$ python3 -q
>>> import numpy as np
>>> np.set_printoptions(precision=2, suppress=True, linewidth=100, sign=" ")
>>> def tidy(a):
...     return np.round(a, 2) + 0
... 
>>> mat = np.loadtxt("dump.csv", delimiter=",")
>>> mat
array([[ 0.7 ,  0.6 , -0.7 ,  1.1 , -0.2 , -0.68],
       [ 2.  , -1.  ,  0.5 , -1.1 ,  0.4 ,  1.01],
       [-0.2 , -1.3 , -0.2 , -1.1 , -0.6 ,  1.22],
       [ 0.7 ,  1.3 , -1.3 ,  0.9 , -0.1 , -1.31],
       [-0.4 , -0.7 , -0.2 ,  2.1 , -0.8 ,  0.66],
       [ 1.2 ,  1.3 ,  1.3 ,  0.9 ,  0.2 , -1.27],
       [-0.1 , -0.3 ,  0.5 ,  0.5 ,  0.  ,  0.21],
       [-0.4 , -0.7 , -0.6 ,  0.6 ,  0.1 ,  0.73],
       [ 0.3 , -0.2 , -0.2 ,  1.1 , -0.8 ,  0.12],
       [ 0.9 , -2.  , -0.5 , -1.6 , -0.3 ,  2.02],
       [ 0.  , -0.3 , -0.1 ,  0.1 ,  0.2 ,  0.17],
       [ 1.8 ,  1.6 ,  0.3 , -0.7 ,  1.1 , -1.52],
       [-0.7 , -2.2 , -0.3 , -0.1 , -1.7 ,  2.14],
       [-0.7 ,  0.  , -0.9 ,  0.3 , -0.4 , -0.06],
       [ 0.1 , -0.6 , -0.4 ,  0.5 , -1.3 ,  0.47],
       [ 0.1 ,  0.5 ,  0.3 ,  0.1 , -1.2 , -0.5 ],
       [-0.1 ,  0.9 ,  0.2 , -1.4 , -0.8 , -0.92],
       [ 0.4 ,  0.7 ,  0.3 ,  1.9 ,  0.2 , -0.75],
       [-0.2 , -0.8 ,  0.6 ,  0.2 ,  1.2 ,  0.8 ],
       [ 0.1 ,  0.5 , -0.6 ,  0.5 , -0.1 , -0.43],
       [ 1.6 ,  0.8 ,  0.2 , -0.4 , -0.7 , -0.74],
       [-0.4 , -2.3 ,  1.9 , -1.2 ,  1.4 ,  2.27],
       [ 0.  ,  0.4 ,  1.1 ,  0.3 ,  0.4 , -0.46],
       [-0.3 ,  0.  , -0.6 , -1.2 , -0.4 ,  0.05],
       [ 0.3 , -0.3 , -0.7 , -0.1 ,  1.2 ,  0.29],
       [ 0.7 ,  0.2 , -1.9 ,  1.5 ,  0.2 , -0.3 ],
       [-1.7 ,  1.  , -0.2 ,  1.7 ,  0.2 , -1.09],
       [ 0.9 , -0.1 , -1.2 ,  2.1 , -0.3 ,  0.06],
       [ 0.1 ,  3.2 ,  0.2 ,  0.3 , -0.7 , -3.17],
       [ 1.5 ,  0.1 , -1.8 , -0.5 , -0.1 , -0.06]])
>>> other = np.c_[mat[:, :2] @ np.array([[1, 1], [-3, -1]]), np.array([6, 3, 7, -2, 0, -3, 5, -2, -6, -7, -1, 4, 7, 3, 5, -9, -4, 4, -2, -4, 5, 4, 2, -7, -5, 1, 1, 7, -7, 6])]
>>> tidy(other)
array([[-1.1,  0.1,  6. ],
       [ 5. ,  3. ,  3. ],
       [ 3.7,  1.1,  7. ],
       [-3.2, -0.6, -2. ],
       [ 1.7,  0.3,  0. ],
       [-2.7, -0.1, -3. ],
       [ 0.8,  0.2,  5. ],
       [ 1.7,  0.3, -2. ],
       [ 0.9,  0.5, -6. ],
       [ 6.9,  2.9, -7. ],
       [ 0.9,  0.3, -1. ],
       [-3. ,  0.2,  4. ],
       [ 5.9,  1.5,  7. ],
       [-0.7, -0.7,  3. ],
       [ 1.9,  0.7,  5. ],
       [-1.4, -0.4, -9. ],
       [-2.8, -1. , -4. ],
       [-1.7, -0.3,  4. ],
       [ 2.2,  0.6, -2. ],
       [-1.4, -0.4, -4. ],
       [-0.8,  0.8,  5. ],
       [ 6.5,  1.9,  4. ],
       [-1.2, -0.4,  2. ],
       [-0.3, -0.3, -7. ],
       [ 1.2,  0.6, -5. ],
       [ 0.1,  0.5,  1. ],
       [-4.7, -2.7,  1. ],
       [ 1.2,  1. ,  7. ],
       [-9.5, -3.1, -7. ],
       [ 1.2,  1.4,  6. ]])
>>> tidy(np.linalg.norm(other - mat @ np.linalg.lstsq(mat, other)[0], axis=0))
array([  0. ,   0. ,  23.3])
>>> tidy(np.linalg.norm(np.linalg.qr(mat)[0].T @ other, axis=0) ** 2 / ((other ** 2).sum(axis=0) + 1e-12))
array([ 1.  ,  1.  ,  0.23])
